% ipython --no-banner

In [1]: import numpy as np

In [2]: from numpy import linalg as LA

In [3]: np.set_printoptions(precision=2, suppress=True, linewidth=160)

In [4]: m1 = np.arange(28).reshape(7, 4) + 4

In [5]: m1
Out[5]: 
array([[ 4,  5,  6,  7],
       [ 8,  9, 10, 11],
       [12, 13, 14, 15],
       [16, 17, 18, 19],
       [20, 21, 22, 23],
       [24, 25, 26, 27],
       [28, 29, 30, 31]])

In [6]: theta = np.radians(180)

In [7]: R = np.eye(4)

In [8]: R[2, 2] = R[0, 0] = np.cos(theta)

In [9]: R[2, 0], R[0, 2] = -np.sin(theta), np.sin(theta)

In [10]: R.round(2) + 0
Out[10]: 
array([[-1.,  0.,  0.,  0.],
       [ 0.,  1.,  0.,  0.],
       [ 0.,  0., -1.,  0.],
       [ 0.,  0.,  0.,  1.]])

In [11]: other = m1 @ R.T

In [12]: np.allclose(m1 @ m1.T, other @ other.T)
Out[12]: True

In [13]: round(LA.det(R), 2), np.trace(R)
Out[13]: (np.float64(1.0), np.float64(0.0))

In [14]: np.allclose(LA.norm(m1, axis=1), LA.norm(other, axis=1))
Out[14]: True

In [15]: K = np.load("run18.npy")

In [16]: K
Out[16]: 
array([[ 1, -2,  4, -8],
       [ 1, -1,  1, -1],
       [ 1,  0,  0,  0],
       [ 1,  1,  1,  1],
       [ 1,  2,  4,  8],
       [ 1,  3,  9, 27],
       [ 1,  4, 16, 64]])

In [17]: other = np.c_[K[:, :2] @ np.array([[2, 1], [3, 1]]), np.array([0, -3, -3, -3, -2, -2, 3])]

In [18]: other
Out[18]: 
array([[-4, -1,  0],
       [-1,  0, -3],
       [ 2,  1, -3],
       [ 5,  2, -3],
       [ 8,  3, -2],
       [11,  4, -2],
       [14,  5,  3]])

In [19]: np.round(LA.norm(other - K @ LA.lstsq(K, other)[0], axis=0), 2) + 0
Out[19]: array([0.  , 0.  , 1.85])

In [20]: LA.matrix_rank(other)
Out[20]: np.int64(3)

In [21]: LA.matrix_rank(np.c_[K, other])
Out[21]: np.int64(5)

In [22]: np.round(LA.lstsq(K, other[:, 0])[0], 2) + 0
Out[22]: array([2., 3., 0., 0.])

In [23]: LA.norm(LA.qr(K)[0].T @ other, axis=0) ** 2 / ((other ** 2).sum(axis=0) + 1e-12)
Out[23]: array([1.  , 1.  , 0.92])

In [24]: np.argsort(-LA.norm(K, axis=0).round(6), kind="stable")[:3]
Out[24]: array([3, 2, 1])

In [25]: np.abs(LA.svd(K)[2][-1])
Out[25]: array([0.93, 0.23, 0.26, 0.07])

In [26]: [round(float(x), 2) for x in LA.svd(K, compute_uv=False)[:3]]
Out[26]: [72.88, 6.9, 2.67]

In [27]: LA.matrix_rank(K, rtol=0.1)
Out[27]: np.int64(1)

In [28]: feats = np.array([[-1.9, 0.7, 0.2, 0.4, -1.8, -2.5, 1.1, 0.1, 0.8, 0.4],
    ...:     [0.3, 0.7, 1.4, -0.5, 2.6, 1.0, 1.5, 0.5, 0.8, -0.4],
    ...:     [-1.92, 0.68, 0.29, 0.58, -1.77, -2.61, 1.02, 0.04, 0.77, 0.44],
    ...:     [-0.5, 0.7, 0.5, -1.2, -1.0, -1.1, 0.1, -1.7, -1.1, 0.7],
    ...:     [0.0, -1.3, -1.6, -1.4, -0.7, 0.6, 0.9, 0.4, -2.5, -0.3]])

In [29]: feats
Out[29]: 
array([[-1.9 ,  0.7 ,  0.2 ,  0.4 , -1.8 , -2.5 ,  1.1 ,  0.1 ,  0.8 ,  0.4 ],
       [ 0.3 ,  0.7 ,  1.4 , -0.5 ,  2.6 ,  1.  ,  1.5 ,  0.5 ,  0.8 , -0.4 ],
       [-1.92,  0.68,  0.29,  0.58, -1.77, -2.61,  1.02,  0.04,  0.77,  0.44],
       [-0.5 ,  0.7 ,  0.5 , -1.2 , -1.  , -1.1 ,  0.1 , -1.7 , -1.1 ,  0.7 ],
       [ 0.  , -1.3 , -1.6 , -1.4 , -0.7 ,  0.6 ,  0.9 ,  0.4 , -2.5 , -0.3 ]])

In [30]: x0 = np.array([9, -8, -9, 2, 8, -6, -9, 1, 1, -8])

In [31]: (feats * x0).sum(axis=1)
Out[31]: array([-35.3 , -10.7 , -34.56, -27.7 ,   5.  ])

In [32]: np.einsum("ij,j->i", feats, x0)
Out[32]: array([-35.3 , -10.7 , -34.56, -27.7 ,   5.  ])

In [33]: feats @ x0
Out[33]: array([-35.3 , -10.7 , -34.56, -27.7 ,   5.  ])

In [34]: np.sign((feats @ x0).round(6))
Out[34]: array([-1., -1., -1., -1.,  1.])
